$ python -q
>>> import numpy as np
>>> np.set_printoptions(precision=2, suppress=True, linewidth=120)
>>> data = np.load("sample6.npy")
>>> data
array([[-1.,  1.,  0.],
       [ 0., -1.,  1.],
       [ 0.,  0., -1.]])
>>> np.sort(np.linalg.eigvals(data))
array([-1., -1., -1.])
>>> data @ data
array([[ 1., -2.,  1.],
       [ 0.,  1., -2.],
       [ 0.,  0.,  1.]])
>>> np.linalg.matrix_rank(data - data[0, 0] * np.eye(3))
np.int64(2)
>>> np.linalg.matrix_power(data - np.diag(np.diag(data)), 3)
array([[0., 0., 0.],
       [0., 0., 0.],
       [0., 0., 0.]])
>>> Y = np.array([[3, 5, 2], [5, 1, 1], [2, 4, 3]])
>>> np.linalg.matrix_rank(np.vstack([data, Y.T]))
np.int64(3)
>>> np.vstack([data, Y.T]).shape
(6, 3)
>>> np.einsum("ij,ij->i", data, data)
array([2., 2., 1.])
>>> np.linalg.matrix_rank(data @ Y)
np.int64(3)
>>> hat = np.triu(np.array([[5, 8, -6], [-4, -3, -2], [3, 7, -1]]), 1) + np.eye(3)
>>> Y = hat @ data @ np.linalg.inv(hat)
>>> np.poly(Y)
array([1., 3., 3., 1.])
>>> np.trace(Y), np.trace(data)
(np.float64(-3.0), np.float64(-3.0))
>>> np.round(np.linalg.det(Y), 2)
np.float64(-1.0)
>>> Y
array([[-1.,  1., 10.],
       [ 0., -1.,  1.],
       [ 0.,  0., -1.]])
>>> M = np.load("x.npy")
>>> M
array([[ 2,  0,  0,  0],
       [-2,  2,  0,  0],
       [ 1,  1,  2,  0],
       [ 1,  0, -3,  3]])
>>> u = np.array([3, -2])
>>> np.correlate(M[0], M[3], "full")
array([ 6, -6,  0,  2,  0,  0,  0])
>>> rng = np.random.default_rng(380)
>>> z = rng.permutation(4)
>>> Y = M[:, z] * rng.choice([-1, 1], 4)
>>> Y
array([[-2,  0,  0,  0],
       [ 2,  2,  0,  0],
       [-1,  1,  2,  0],
       [-1,  0, -3,  3]])
>>> U, _, VT = np.linalg.svd(M.T @ Y)
>>> np.round(U @ VT, 2) + 0
array([[-1.,  0.,  0.,  0.],
       [ 0.,  1.,  0.,  0.],
       [ 0.,  0.,  1.,  0.],
       [ 0.,  0.,  0.,  1.]])
>>> def softmax(z):
...     e = np.exp(z - z.max(axis=-1, keepdims=True))
...     return e / e.sum(axis=-1, keepdims=True)
... 
>>> softmax(Y[1] + -2)
array([0.44, 0.44, 0.06, 0.06])
>>> np.round(softmax(10 * Y[1]), 2) + 0
array([0.5, 0.5, 0. , 0. ])
>>> att = Y @ Y.T / np.sqrt(4)
>>> softmax(att)[1] @ Y
array([1.92, 1.96, 0.02, 0.02])
>>> softmax(att).round(6).argmax(axis=1)
array([0, 1, 2, 3])
>>> np.kron(np.eye(2, dtype=int), M)
array([[ 2,  0,  0,  0,  0,  0,  0,  0],
       [-2,  2,  0,  0,  0,  0,  0,  0],
       [ 1,  1,  2,  0,  0,  0,  0,  0],
       [ 1,  0, -3,  3,  0,  0,  0,  0],
       [ 0,  0,  0,  0,  2,  0,  0,  0],
       [ 0,  0,  0,  0, -2,  2,  0,  0],
       [ 0,  0,  0,  0,  1,  1,  2,  0],
       [ 0,  0,  0,  0,  1,  0, -3,  3]])
>>> np.einsum("ii->", M)
np.int64(9)
>>> np.round(np.linalg.eigvals(M).sum().real, 2)
np.float64(9.0)
>>> np.poly(M)
array([  1.,  -9.,  30., -44.,  24.])
>>> np.linalg.eigvals(M)
array([3., 2., 2., 2.])
>>> round(float(np.linalg.det(2 * M)), 2), round(float(np.linalg.det(M)), 2)
(384.0, 24.0)
>>> np.einsum("ij,ji->", M, M)
np.int64(21)
>>> M @ M
array([[  4,   0,   0,   0],
       [ -8,   4,   0,   0],
       [  2,   4,   4,   0],
       [  2,  -3, -15,   9]])
>>> np.linalg.matrix_power(M - np.diag(np.diag(M)), 4)
array([[0, 0, 0, 0],
       [0, 0, 0, 0],
       [0, 0, 0, 0],
       [0, 0, 0, 0]])
>>> np.linalg.matrix_rank(M - M[0, 0] * np.eye(4))
np.int64(3)
>>> np.sort(np.linalg.eigvals(M))
array([2., 2., 2., 3.])
>>> th = np.sort(rng.uniform(-2, 2, 16))
>>> F = np.c_[th, th ** 2, th ** 3] @ np.array([[5, 0, 2], [3, 3, 4], [3, 4, 5]])
>>> F
array([[-15.13, -11.64, -17.26],
       [ -5.12,  -1.09,  -3.13],
       [ -4.32,  -0.53,  -2.27],
       [ -2.29,   0.25,  -0.7 ],
       [ -1.51,   0.2 ,  -0.42],
       [ -1.32,   0.16,  -0.38],
       [  0.51,   0.03,   0.23],
       [  0.68,   0.05,   0.32],
       [  3.94,   1.44,   2.92],
       [  4.69,   1.92,   3.69],
       [  6.27,   3.05,   5.38],
       [  7.19,   3.75,   6.41],
       [  7.87,   4.31,   7.21],
       [  9.52,   5.69,   9.17],
       [ 12.7 ,   8.55,  13.15],
       [ 23.8 ,  19.65,  28.08]])
>>> Y = np.c_[F[:, :1] @ np.array([[2]]), np.array([0, 2, 0, 2, 3, 1, 0, 2, 0, 0, 2, 3, 2, 1, 3, 3])]
>>> Y
array([[-30.26,   0.  ],
       [-10.23,   2.  ],
       [ -8.64,   0.  ],
       [ -4.58,   2.  ],
       [ -3.02,   3.  ],
       [ -2.63,   1.  ],
       [  1.01,   0.  ],
       [  1.35,   2.  ],
       [  7.87,   0.  ],
       [  9.39,   0.  ],
       [ 12.54,   2.  ],
       [ 14.37,   3.  ],
       [ 15.75,   2.  ],
       [ 19.04,   1.  ],
       [ 25.39,   3.  ],
       [ 47.6 ,   3.  ]])
>>> np.round(np.linalg.lstsq(F, Y[:, 0])[0], 2) + 0
array([2., 0., 0.])
>>> np.linalg.matrix_rank(np.c_[F, Y])
np.int64(4)
>>> np.round(np.linalg.norm(Y - F @ np.linalg.lstsq(F, Y)[0], axis=0), 2) + 0
array([0.  , 5.32])
>>> np.linalg.norm(np.linalg.qr(F)[0].T @ Y, axis=0) ** 2 / ((Y ** 2).sum(axis=0) + 1e-12)
array([1.  , 0.51])
>>> O, R = np.linalg.qr(F)
>>> np.allclose(R.T @ R, F.T @ F)
True
>>> O.shape, R.shape
((16, 3), (3, 3))
>>> round(float(abs(R[0, 0])), 2), np.round(np.linalg.norm(F[:, 0]), 2)
(35.95, np.float64(35.95))
>>> O @ R
array([[-15.13, -11.64, -17.26],
       [ -5.12,  -1.09,  -3.13],
       [ -4.32,  -0.53,  -2.27],
       [ -2.29,   0.25,  -0.7 ],
       [ -1.51,   0.2 ,  -0.42],
       [ -1.32,   0.16,  -0.38],
       [  0.51,   0.03,   0.23],
       [  0.68,   0.05,   0.32],
       [  3.94,   1.44,   2.92],
       [  4.69,   1.92,   3.69],
       [  6.27,   3.05,   5.38],
       [  7.19,   3.75,   6.41],
       [  7.87,   4.31,   7.21],
       [  9.52,   5.69,   9.17],
       [ 12.7 ,   8.55,  13.15],
       [ 23.8 ,  19.65,  28.08]])
>>> np.round(O.T @ O, 2) + 0
array([[1., 0., 0.],
       [0., 1., 0.],
       [0., 0., 1.]])
>>> R
array([[35.95, 25.26, 38.33],
       [ 0.  , -6.2 , -5.86],
       [ 0.  ,  0.  ,  0.21]])
>>> np.abs(np.diag(R))
array([35.95,  6.2 ,  0.21])
>>> np.round(softmax(10 * R[1]), 2) + 0
array([1., 0., 0.])
>>> att = R @ R.T / np.sqrt(3)
>>> np.round(softmax(att + np.triu(np.full(att.shape, -np.inf), 1)), 2) + 0
array([[1.  , 0.  , 0.  ],
       [0.  , 1.  , 0.  ],
       [0.99, 0.  , 0.01]])
>>> z = rng.permutation(3)
>>> Y = F[:, z] * rng.choice([-1, 1], 3)
>>> Y
array([[ 17.26, -11.64,  15.13],
       [  3.13,  -1.09,   5.12],
       [  2.27,  -0.53,   4.32],
       [  0.7 ,   0.25,   2.29],
       [  0.42,   0.2 ,   1.51],
       [  0.38,   0.16,   1.32],
       [ -0.23,   0.03,  -0.51],
       [ -0.32,   0.05,  -0.68],
       [ -2.92,   1.44,  -3.94],
       [ -3.69,   1.92,  -4.69],
       [ -5.38,   3.05,  -6.27],
       [ -6.41,   3.75,  -7.19],
       [ -7.21,   4.31,  -7.87],
       [ -9.17,   5.69,  -9.52],
       [-13.15,   8.55, -12.7 ],
       [-28.08,  19.65, -23.8 ]])
>>> U, _, VT = np.linalg.svd(F.T @ Y)
>>> np.round(U @ VT, 2) + 0
array([[ 0.,  0., -1.],
       [ 0.,  1.,  0.],
       [-1.,  0.,  0.]])
>>> Y = np.array([[-8, 3], [2, -4], [2, -3]])
>>> E = np.kron(np.eye(3, dtype=int), Y)
>>> E
array([[-8,  3,  0,  0,  0,  0],
       [ 2, -4,  0,  0,  0,  0],
       [ 2, -3,  0,  0,  0,  0],
       [ 0,  0, -8,  3,  0,  0],
       [ 0,  0,  2, -4,  0,  0],
       [ 0,  0,  2, -3,  0,  0],
       [ 0,  0,  0,  0, -8,  3],
       [ 0,  0,  0,  0,  2, -4],
       [ 0,  0,  0,  0,  2, -3]])
>>> O, evecs = np.linalg.qr(E[:, :2])[0], np.linalg.qr(E[:, 2:])[0]
>>> sig = np.linalg.svd(O.T @ evecs, compute_uv=False)
>>> sig.round(2) + 0
array([0., 0.])
>>> hat = E @ np.linalg.solve(E.T @ E, E.T)
>>> hat @ E[:, 5]
array([ 0.,  0.,  0.,  0.,  0.,  0.,  3., -4., -3.])
>>> np.round(np.linalg.eigvalsh(hat), 2) + 0
array([0., 0., 0., 1., 1., 1., 1., 1., 1.])
>>> np.linalg.matrix_rank(np.eye(9) - hat)
np.int64(3)
>>> np.trace(hat)
np.float64(6.0)
>>> W1 = np.array([[3, -2, -2, 1, 3],
...     [-1, -3, -2, -3, -1],
...     [3, 0, -1, -2, 2],
...     [3, -2, -1, 3, 3],
...     [-3, 2, -3, 1, 2],
...     [2, 2, 0, 1, 0]])
>>> c = np.array([0, 1, 1, -1, -1])
>>> H = np.maximum(E @ W1 + c, 0)
>>> H
array([[ 0,  8, 11,  0,  0],
       [10,  9,  5, 13,  9],
       [ 9,  6,  3, 10,  8],
       [ 0,  0,  6, 24,  0],
       [ 0,  9,  3,  0,  0],
       [ 0,  7,  2,  0,  0],
       [30,  0, 25,  0,  0],
       [ 0,  0,  0,  0,  3],
       [ 0,  0,  0,  0,  3]])
>>> (H > 0).astype(int)
array([[0, 1, 1, 0, 0],
       [1, 1, 1, 1, 1],
       [1, 1, 1, 1, 1],
       [0, 0, 1, 1, 0],
       [0, 1, 1, 0, 0],
       [0, 1, 1, 0, 0],
       [1, 0, 1, 0, 0],
       [0, 0, 0, 0, 1],
       [0, 0, 0, 0, 1]])
>>> W2 = np.array([[-3, 2], [1, -3], [0, 3], [0, 2], [0, -1]])
>>> W1 @ W2
array([[-11,   5],
       [  0,  -4],
       [ -9,  -3],
       [-11,  12],
       [ 11, -21],
       [ -4,   0]])
>>> Y = H + rng.integers(-2, 3, (9, 4)) @ rng.integers(-2, 3, (4, 5))
>>> Y
array([[  2,   8,   7,   4,   3],
       [  0,   7,   5,  15,   1],
       [  5,   9,   1,   9,   4],
       [ -2, -10,  14,  18,  -6],
       [ -2,  14,   1,  -3,  -3],
       [ -6,  -1,  10,   4,  -2],
       [ 26,  -4,  25,   4,  -2],
       [  4,   7,  -6,  -5,   3],
       [ -1,   2,   6,   0,   5]])
>>> np.abs(Y - H).sum(axis=1)
array([13, 22, 14, 32, 15, 28, 14, 22, 11])
>>> np.linalg.matrix_rank(Y - H, tol=1e-8)
np.int64(4)
>>> Y - H
array([[  2,   0,  -4,   4,   3],
       [-10,  -2,   0,   2,  -8],
       [ -4,   3,  -2,  -1,  -4],
       [ -2, -10,   8,  -6,  -6],
       [ -2,   5,  -2,  -3,  -3],
       [ -6,  -8,   8,   4,  -2],
       [ -4,  -4,   0,   4,  -2],
       [  4,   7,  -6,  -5,   0],
       [ -1,   2,   6,   0,   2]])
>>> np.round(np.linalg.svd(Y - H, compute_uv=False), 2) + 0
array([23.63, 14.14, 12.09,  7.52,  0.  ])
